>>> import numpy as np
>>> import numpy.linalg as la
>>> np.set_printoptions(precision=3, suppress=True, linewidth=120, legacy="1.25")
>>> def rd(a):
...     return np.round(a, 3) + 0
... 
>>> arr = np.loadtxt("arr.csv", delimiter=",")
>>> arr
array([[ 6.,  4.,  0.,  3.,  2.,  0.],
       [ 0., -6., -6.,  0., -3., -3.],
       [ 6., -4., -2.,  3., -2., -1.],
       [ 6.,  4.,  0.,  0.,  0.,  0.],
       [ 0., -6., -6.,  0.,  0.,  0.],
       [ 6., -4., -2.,  0.,  0.,  0.]])
>>> u = np.array([-4, -4])
>>> np.array([np.convolve(row, u, "same") for row in arr])
array([[-24., -40., -16., -12., -20.,  -8.],
       [  0.,  24.,  48.,  24.,  12.,  24.],
       [-24.,  -8.,  24.,  -4.,  -4.,  12.],
       [-24., -40., -16.,   0.,   0.,   0.],
       [  0.,  24.,  48.,  24.,   0.,   0.],
       [-24.,  -8.,  24.,   8.,   0.,   0.]])
>>> np.cross(arr[3, :3], arr[4, :3])
array([-24.,  36., -36.])
>>> np.polyval(u, arr[3])
array([-28., -20.,  -4.,  -4.,  -4.,  -4.])
>>> G = arr.T @ arr
>>> np.diag(G)
array([144., 136.,  80.,  18.,  17.,  10.])
>>> np.allclose(G, G.T)
True
>>> la.matrix_rank(G)
6
>>> np.trace(G), (arr ** 2).sum()
(405.0, 405.0)
>>> rng = np.random.default_rng(544476)
>>> lab = rng.permutation(6)
>>> other = arr[:, lab] * rng.choice([-1, 1], 6)
>>> other
array([[ 0.,  2.,  6., -0., -4.,  3.],
       [-6., -3.,  0.,  3.,  6.,  0.],
       [-2., -2.,  6.,  1.,  4.,  3.],
       [ 0.,  0.,  6., -0., -4.,  0.],
       [-6.,  0.,  0., -0.,  6.,  0.],
       [-2.,  0.,  6., -0.,  4.,  0.]])
>>> U, _, Vt = la.svd(arr.T @ other)
>>> rd(U @ Vt)
array([[ 0.,  0.,  1.,  0.,  0.,  0.],
       [ 0.,  0.,  0.,  0., -1.,  0.],
       [ 1.,  0.,  0.,  0.,  0.,  0.],
       [ 0.,  0.,  0.,  0.,  0.,  1.],
       [ 0.,  1.,  0.,  0.,  0.,  0.],
       [ 0.,  0.,  0., -1.,  0.,  0.]])
>>> rd(la.lstsq(arr, other)[0])
array([[ 0.,  0.,  1.,  0.,  0.,  0.],
       [ 0.,  0.,  0.,  0., -1.,  0.],
       [ 1.,  0.,  0.,  0.,  0.,  0.],
       [ 0.,  0.,  0.,  0.,  0.,  1.],
       [ 0.,  1.,  0.,  0.,  0.,  0.],
       [ 0.,  0.,  0., -1.,  0.,  0.]])
>>> other = np.array([[-2.3, -0.7, 1.2, 0.2],
...     [-0.7, -1.7, 0.6, -1.3],
...     [1.2, 0.5, 1.1, -0.2],
...     [2.9, 0.0, -0.7, 1.0],
...     [1.4, 0.3, 0.3, -1.7],
...     [-0.4, 0.5, 1.4, 1.0]])
>>> Z = np.array([[0.0, 0.0, -0.9, -1.7, 1.2, 1.0],
...     [0.5, -0.2, -0.1, -0.3, 1.3, -0.7],
...     [-1.0, -0.8, 0.5, -0.7, -1.7, -0.4],
...     [2.3, -0.2, 0.6, 1.2, -0.2, -1.2]])
>>> M = other @ Z
>>> rd(M)
array([[-1.09, -0.86,  2.86,  3.52, -5.75, -2.53],
       [-4.44,  0.12,  0.32, -0.28, -3.81,  1.81],
       [-1.31, -0.94, -0.7 , -3.2 ,  0.26,  0.65],
       [ 3.  ,  0.36, -2.36, -3.24,  4.47,  1.98],
       [-4.06,  0.04, -2.16, -4.72,  1.9 ,  3.11],
       [ 1.15, -1.42,  1.61,  0.75, -2.41, -2.51]])
>>> rd(la.norm(M, 2) / la.norm(M))
0.806
>>> la.cond(M) > 100
True
>>> la.matrix_rank(M, rtol=0.1)
4
